In [1]: import numpy as np

In [2]: np.set_printoptions(precision=2, suppress=True, linewidth=100)

In [3]: def rd(a):
   ...:     return np.round(a, 2) + 0
   ...: 

In [4]: J = np.load("run17.npy")

In [5]: J
Out[5]: 
array([[ 15.,   6.,   6.,   0.],
       [-18.,  -9.,  -6.,   0.],
       [-18.,  -6.,  -9.,   0.],
       [  0.,   0.,   0.,  -3.]])

In [6]: gram = J.T @ J

In [7]: (J @ J.T).shape
Out[7]: (4, 4)

In [8]: np.diag(gram)
Out[8]: array([873., 153., 153.,   9.])

In [9]: rd(np.linalg.svd(J, compute_uv=False) ** 2)
Out[9]: array([1169.93,    9.  ,    9.  ,    0.07])

In [10]: np.allclose(gram, gram.T)
Out[10]: True

In [11]: data = np.load("layer18.npy")

In [12]: data
Out[12]: 
array([[ 2,  3,  4,  3,  4,  9,  3,  9,  1,  9,  0],
       [ 2,  3, 16,  9, 22, 27,  9, 27, 13, 27,  0],
       [ 2,  3,  4,  3,  4,  9,  3,  9,  1,  9,  0],
       [ 2,  3,  4,  3,  4,  9,  3,  9,  1,  9,  0],
       [ 2,  3,  0,  0,  0,  0,  0,  0,  0,  0,  0],
       [ 2,  3, 14,  8, 19, 24,  8, 24, 11, 24,  0],
       [ 2,  3,  0,  0,  0,  0,  0,  0,  0,  0,  0],
       [ 2,  3,  8,  5, 10, 15,  5, 15,  5, 15,  0],
       [ 2,  3,  0,  0,  0,  0,  0,  0,  0,  0,  0],
       [ 2,  3,  0,  0,  0,  0,  0,  0,  0,  0,  0],
       [ 2,  3,  0,  1,  0,  3,  1,  3,  0,  3,  0],
       [ 2,  3,  0,  0,  0,  0,  0,  0,  0,  0,  0]])

In [13]: x = np.array([3, -5, -5, 5, -5, -4, 4, 0, -1, -4, -5])

In [14]: h1 = np.maximum(data @ x, 0)

In [15]: h1
Out[15]: array([0, 0, 0, 0, 0, 0, 0, 0, 0, 0, 0, 0])

In [16]: np.maximum(data @ x, 0) - np.maximum(-data @ x, 0)
Out[16]: array([ -95, -347,  -95,  -95,   -9, -305,   -9, -179,   -9,   -9,  -24,   -9])

In [17]: data.T @ h1
Out[17]: array([0, 0, 0, 0, 0, 0, 0, 0, 0, 0, 0])

In [18]: rd(np.tanh(data @ x))
Out[18]: array([-1., -1., -1., -1., -1., -1., -1., -1., -1., -1., -1., -1.])

In [19]: [round(float(x), 2) for x in np.linalg.svd(data, compute_uv=False)[:3]]
Out[19]: [87.33, 10.66, 5.65]

In [20]: np.argsort(-np.linalg.norm(data, axis=0).round(6), kind="stable")[:3]
Out[20]: array([5, 7, 9])

In [21]: np.linalg.matrix_rank(data, rtol=0.1)
Out[21]: np.int64(2)
